% python3 -q
>>> import numpy as np
>>> np.set_printoptions(precision=2, suppress=True, linewidth=100, legacy="1.25")
>>> rd = lambda a: np.round(a, 2) + 0
>>> A = np.diag(3 * np.array([3, 1, 2, 2, 1, 1])) + np.array([[4, -4, -5, -9, 2, 9],
...     [-8, 9, -4, -4, 3, 1],
...     [2, -4, 8, 8, 0, -7],
...     [-1, -7, -2, -6, -4, 2],
...     [7, 8, -5, 0, 2, 1],
...     [3, -2, 6, 5, 0, -1]])
>>> A
array([[13, -4, -5, -9,  2,  9],
       [-8, 12, -4, -4,  3,  1],
       [ 2, -4, 14,  8,  0, -7],
       [-1, -7, -2,  0, -4,  2],
       [ 7,  8, -5,  0,  5,  1],
       [ 3, -2,  6,  5,  0,  2]])
>>> gram = A.T @ A
>>> gram
array([[ 296,  -99,  -20,  -54,   41,  106],
       [ -99,  293, -122,  -54,   96,   -6],
       [ -20, -122,  302,  203,  -39, -144],
       [ -54,  -54,  203,  186,  -30, -131],
       [  41,   96,  -39,  -30,   54,   18],
       [ 106,   -6, -144, -131,   18,  140]])
>>> (A @ A.T).shape
(6, 6)
>>> E = np.loadtxt("w.csv", delimiter=",")
>>> rd(E)
array([[-10.62,  -8.73,   7.12,  -6.  ,  -2.83,  -2.5 ,   6.29,  -6.17,  -2.38,  -0.22],
       [-14.57, -14.16,  11.56,  -6.99,  -0.12,  -3.98,  14.43,  -7.9 ,   2.55,   5.46],
       [ -6.51,  -0.57,   3.  ,  -5.98,  -8.92,  -2.47,  -3.94,  -0.11,  -6.52, -10.39],
       [-14.17,  -8.53,  12.14,  -8.93,  -7.  ,  -6.89,  10.06,   0.93,   4.1 ,  -3.75],
       [-10.07,  -6.52,   6.79,  -6.45,  -5.1 ,  -3.17,   4.14,  -3.45,  -2.49,  -3.48],
       [-12.92, -12.48,   9.59,  -6.34,  -0.49,  -3.02,  11.45,  -8.17,   0.26,   4.09],
       [ -8.69,  -2.49,   5.67,  -6.96,  -8.82,  -3.94,  -0.19,   0.78,  -3.35,  -9.09],
       [-10.03, -10.51,   5.93,  -4.82,   0.14,  -0.72,   6.89, -10.32,  -4.16,   3.35],
       [ -9.91, -12.03,   5.47,  -4.12,   2.23,   0.32,   7.83, -13.12,  -4.97,   6.03],
       [-18.06, -15.03,  16.28,  -9.44,  -2.83,  -7.66,  18.89,  -2.74,   8.5 ,   3.8 ],
       [-10.56,  -5.1 ,   7.76,  -7.41,  -7.49,  -4.61,   3.68,  -0.11,  -1.03,  -6.33],
       [-13.68,  -8.61,  11.43,  -8.5 ,  -6.36,  -6.25,   9.57,  -0.15,   3.18,  -3.18],
       [ -3.15,  -7.08,  -3.01,  -0.69,   3.24,   5.47,  -3.08, -17.55, -15.16,   3.7 ],
       [-15.82, -13.89,  13.36,  -8.1 ,  -1.84,  -5.64,  15.62,  -5.07,   4.91,   3.88],
       [ -8.32,  -7.27,   4.2 ,  -4.75,  -2.21,  -0.63,   2.74,  -8.04,  -5.93,  -0.64],
       [ -7.19,  -8.91,   2.29,  -3.19,   1.17,   1.71,   2.65, -12.98,  -8.62,   3.18],
       [-14.95, -11.15,  12.7 ,  -8.5 ,  -4.45,  -6.25,  12.75,  -2.04,   4.46,   0.  ]])
>>> U, s, VT = np.linalg.svd(E)
>>> np.argmax(s[:-1] / (s[1:] + 1e-6)) + 1
3
>>> print(rd(s))
[89.45 39.34 29.6   0.    0.    0.    0.    0.    0.    0.  ]
>>> M2 = U[:, :3] @ np.diag(s[:3]) @ VT[:3]
>>> np.linalg.matrix_rank(M2)
3
>>> U, s, VT = np.linalg.svd(E)
>>> evecs = VT[:(s > 1e-8).sum()]
>>> rng = np.random.default_rng(255062)
>>> vec = E[2] + -3 * E[9] + rng.integers(2) * np.eye(10)[8]
>>> rd(vec)
array([ 47.68,  44.52, -45.84,  22.33,  -0.43,  20.5 , -60.61,   8.1 , -32.01, -21.77])
>>> np.linalg.matrix_rank(np.vstack([E, vec]))
3
>>> rd(np.linalg.norm(vec - evecs.T @ evecs @ vec))
0.0
>>> W0 = np.loadtxt("layer16.csv", delimiter=",")
>>> W0
array([[ 0.2, -0.5,  0.2, -0.3, -0.5, -1.2,  0.4, -0.5, -0.2],
       [-1. ,  0.4,  2. ,  0. , -1.2, -0.8,  1.5, -0.8, -1.8],
       [ 0.1,  1.4, -0.5,  1.3, -0.6, -0.7,  0.7,  0.6,  1.1],
       [-1.1,  0.3,  0.5, -0.7,  1.4, -0.3,  0.9, -1.2,  0.3],
       [-0.2, -0.6,  0.1,  0.4,  0.7, -0.4, -0.2, -0.3,  2.2],
       [-1.8, -2.3,  0.1,  0.7, -0.1, -0.2,  0. ,  1.3,  0.5],
       [-1.1, -0.3, -0.1, -0.1, -0.3,  0.5, -1.6,  1.1,  0.1],
       [ 0.4,  0.2,  0.2,  0.7, -1.7,  1.7, -2.5,  0.1, -0.8],
       [ 1.3,  0.5, -1.1,  2.3,  0.8, -0.5,  0.6,  1.3, -0.5],
       [ 1.7, -0.8,  2.3, -1.9,  0.7, -0.6,  0.5,  0.2, -1.6],
       [-0.8, -0.1,  1.8, -2.4,  0.8,  1.7,  0.1, -0.4,  0.9],
       [-1.1,  0.6, -0.1,  0.7, -0.3,  1. ,  0.7, -0.6, -1.5]])
>>> P = W0 @ np.linalg.solve(W0.T @ W0, W0.T)
>>> print(rd(np.linalg.eigvalsh(P)))
[0. 0. 0. 1. 1. 1. 1. 1. 1. 1. 1. 1.]
>>> rd(np.diag(P))
array([0.34, 0.82, 0.74, 0.72, 0.76, 0.9 , 0.85, 0.87, 0.78, 0.81, 0.83, 0.58])
>>> rd(P @ W0[:, 5])
array([-1.2, -0.8, -0.7, -0.3, -0.4, -0.2,  0.5,  1.7, -0.5, -0.6,  1.7,  1. ])
>>> T = np.stack([W0, -3 * W0, W0[::-1]])
>>> np.linalg.matrix_rank(T)
array([9, 9, 9])
>>> (T @ W0.T).shape
(3, 12, 12)
>>> Q, evecs = np.linalg.qr(W0[:, :3])[0], np.linalg.qr(W0[:, 3:])[0]
>>> s = np.linalg.svd(Q.T @ evecs, compute_uv=False)
>>> rd(np.degrees(np.arccos(s.clip(0, 1))))
array([31.66, 39.8 , 69.16])
>>> (s > 0.9).sum()
0
>>> rd(np.linalg.norm(Q @ Q.T - evecs @ evecs.T, 2))
1.0
>>> M = np.load("case10.npy")
>>> M
array([[  8.06,  -5.98, -11.99,   2.03],
       [ -5.93,   4.98,   8.98,  -1.05],
       [  4.04,  -0.04,  -5.91,   3.94],
       [ -1.99,  -3.02,   2.98,  -5.  ],
       [ -8.  ,  10.08,  11.96,   1.98],
       [ -1.93,   0.92,   2.99,  -1.02],
       [  9.94, -10.93, -15.03,  -0.97],
       [  1.95,   1.08,  -2.94,   2.99],
       [ -2.07,   5.01,   3.05,   3.1 ],
       [ -1.97,   6.89,   2.99,   5.06]])
>>> U, s, VT = np.linalg.svd(M)
>>> rd(s)
array([35.58, 12.93,  0.16,  0.14])
>>> M2 = U[:, :2] @ np.diag(s[:2]) @ VT[:2]
>>> rd(np.abs(M - M2).max())
0.06
>>> np.linalg.matrix_rank(M, rtol=0.05)
2
>>> np.linalg.matrix_rank(M2)
2
